$ ipython --no-banner

In [1]: import numpy as np

In [2]: from numpy import linalg as LA

In [3]: np.set_printoptions(suppress=True, linewidth=140)

In [4]: cent = np.array([[-2, 2, 0, -2, 0, 1, 2],
   ...:     [-1, -1, -2, 2, 1, 1, -2],
   ...:     [0, 2, 2, -1, 2, 1, -1],
   ...:     [-2, -2, 1, 2, 2, 0, -1],
   ...:     [-2, 2, 2, 1, 2, -2, -2],
   ...:     [-2, -2, 0, -1, 2, 2, -1],
   ...:     [-2, -1, -2, 2, 1, -1, 1]])

In [5]: rng = np.random.default_rng(846756)

In [6]: feats = (rng.random((39, 7)) < 0.25) @ cent

In [7]: feats
Out[7]: 
array([[-3, -2, -4,  4,  2,  0, -1],
       [-2, -2,  1,  2,  2,  0, -1],
       [-2,  0,  2, -2,  4,  3, -2],
       [-6, -2,  3,  2,  6,  0, -4],
       [ 0,  0,  0,  0,  0,  0,  0],
       [-1, -1, -2,  2,  1,  1, -2],
       [-1, -1, -2,  2,  1,  1, -2],
       [ 0,  0,  0,  0,  0,  0,  0],
       [-5, -3,  1,  2,  7,  4, -5],
       [-5, -4, -4,  3,  4,  2, -2],
       [-4,  3,  0, -1,  3,  1,  2],
       [-7,  2, -2,  3,  4, -1, -1],
       [-2, -2,  0, -1,  2,  2, -1],
       [-4, -3, -2,  1,  3,  1,  0],
       [-4, -4,  1,  1,  4,  2, -2],
       [-4, -4,  1,  1,  4,  2, -2],
       [-4,  0,  1,  0,  2,  1,  1],
       [-3, -1,  1,  3,  5,  2, -4],
       [-2,  2,  0, -2,  0,  1,  2],
       [ 0,  0,  0,  0,  0,  0,  0],
       [-2, -2,  0, -1,  2,  2, -1],
       [-9, -1,  1,  2,  7,  2, -4],
       [-1, -1, -2,  2,  1,  1, -2],
       [-2,  4,  4,  0,  4, -1, -3],
       [-5, -1, -1,  2,  3,  2, -1],
       [-3, -3, -1,  4,  3,  1, -3],
       [-3, -3, -2,  1,  3,  3, -3],
       [-6,  0,  5,  1,  8,  1, -5],
       [ 0,  0,  0,  0,  0,  0,  0],
       [-4,  2,  3, -1,  4,  2,  0],
       [-2, -1, -2,  2,  1, -1,  1],
       [ 0,  2,  2, -1,  2,  1, -1],
       [ 0,  0,  0,  0,  0,  0,  0],
       [ 0,  0,  0,  0,  0,  0,  0],
       [-8,  3,  3,  2,  7, -1, -1],
       [-2, -1, -2,  2,  1, -1,  1],
       [-2, -2,  1,  2,  2,  0, -1],
       [-7,  4,  0,  2,  6,  0, -2],
       [-4,  4,  2, -1,  2, -1,  0]])

In [8]: # rows 5 and 6 are equal

In [9]: z = feats[:, 0] > np.median(feats[:, 0])

In [10]: f = feats[z].mean(axis=0) - feats[~z].mean(axis=0)

In [11]: ((feats - feats.mean(axis=0)) @ f > 0).astype(int)
Out[11]: array([1, 1, 1, 0, 1, 1, 1, 1, 0, 0, 1, 0, 1, 0, 0, 0, 1, 0, 1, 1, 1, 0, 1, 1, 0, 0, 0, 0, 1, 0, 1, 1, 1, 1, 0, 1, 1, 0, 1])

In [12]: round(float((((feats - feats.mean(axis=0)) @ f > 0) == z).mean()), 3)
Out[12]: 0.897

In [13]: np.argsort(-np.abs(f).round(6), kind="stable")
Out[13]: array([0, 4, 6, 3, 5, 1, 2])

In [14]: B = np.c_[feats[:, :4] @ np.array([[-2, -1, 5, -3], [2, 0, 3, -5], [3, 1, 1, 3], [-4, 2, -1, 5]]), np.array([3, -1, 1, 2, -3, 1, 2, 2, -1, -3, 0, 0, 0, 2, -1, -1, -1, 3, -1, 1, 0, 0, 0, -1, 2, 0, -1, -3, 2, 1, 2, 0, 3, -1, 3, 3, -3, 0, 3])]

In [15]: B
Out[15]: 
array([[-26,   7, -29,  27,   3],
       [ -5,   7, -17,  29,  -1],
       [ 18,   0,  -6,   2,   1],
       [  9,  13, -35,  47,   2],
       [  0,   0,   0,   0,  -3],
       [-14,   3, -12,  12,   1],
       [-14,   3, -12,  12,   2],
       [  0,   0,   0,   0,   2],
       [ -1,  10, -35,  43,  -1],
       [-22,   7, -44,  38,  -3],
       [ 18,   2, -10,  -8,   0],
       [  0,  11, -34,  20,   0],
       [  4,   0, -15,  11,   0],
       [ -8,   4, -32,  26,   2],
       [ -1,   7, -32,  40,  -1],
       [ -1,   7, -32,  40,  -1],
       [ 11,   5, -19,  15,  -1],
       [ -5,  10, -20,  32,   3],
       [ 16,  -2,  -2, -14,  -1],
       [  0,   0,   0,   0,   1],
       [  4,   0, -15,  11,   0],
       [ 11,  14, -49,  45,   0],
       [-14,   3, -12,  12,   0],
       [ 24,   6,   6,  -2,  -1],
       [ -3,   8, -31,  27,   2],
       [-19,  10, -29,  41,   0],
       [-10,   3, -27,  23,  -1],
       [ 23,  13, -26,  38,  -3],
       [  0,   0,   0,   0,   2],
       [ 25,   5, -10,   6,   1],
       [-12,   4, -17,  15,   2],
       [ 14,   0,   9,  -9,   0],
       [  0,   0,   0,   0,   3],
       [  0,   0,   0,   0,  -1],
       [ 23,  15, -30,  28,   3],
       [-12,   4, -17,  15,   3],
       [ -5,   7, -17,  29,  -3],
       [ 14,  11, -25,  11,   0],
       [ 26,   4,  -5,  -7,   3]])

In [16]: np.round(LA.lstsq(feats, B[:, 0])[0], 3) + 0
Out[16]: array([-2.,  2.,  3., -4.,  0.,  0.,  0.])

In [17]: LA.matrix_rank(B)
Out[17]: np.int64(5)

In [18]: C2 = np.cov(B, rowvar=False)

In [19]: round(float(np.corrcoef(B[:, 2], B[:, 1])[0, 1]), 3)
Out[19]: -0.769

In [20]: np.argsort(-B.std(axis=0).round(6), kind="stable")
Out[20]: array([3, 2, 0, 1, 4])

In [21]: np.round(LA.eigvalsh(C2)[::-1], 3)
Out[21]: array([520.091, 162.628,  26.445,   5.169,   2.61 ])

In [22]: np.round(np.corrcoef(B.T), 3)
Out[22]: 
array([[ 1.   ,  0.072,  0.282, -0.347, -0.059],
       [ 0.072,  1.   , -0.769,  0.788, -0.029],
       [ 0.282, -0.769,  1.   , -0.89 ,  0.097],
       [-0.347,  0.788, -0.89 ,  1.   , -0.153],
       [-0.059, -0.029,  0.097, -0.153,  1.   ]])

In [23]: print(C2.shape)
(5, 5)

In [24]: cent = feats[[37, 15]].astype(float)

In [25]: for _ in range(5):
    ...:     z = LA.norm(feats[:, None] - cent, axis=-1).argmin(axis=1)
    ...:     cent = np.array([feats[z == j].mean(axis=0) for j in range(2)])
    ...: 

In [26]: print(z)
[1 1 1 0 1 1 1 1 0 1 1 0 1 1 1 1 1 0 1 1 1 0 1 0 1 1 1 0 1 0 1 1 1 1 0 1 1 0 0]

In [27]: np.abs(cent[1] - cent[0]).argmax()
Out[27]: np.int64(4)
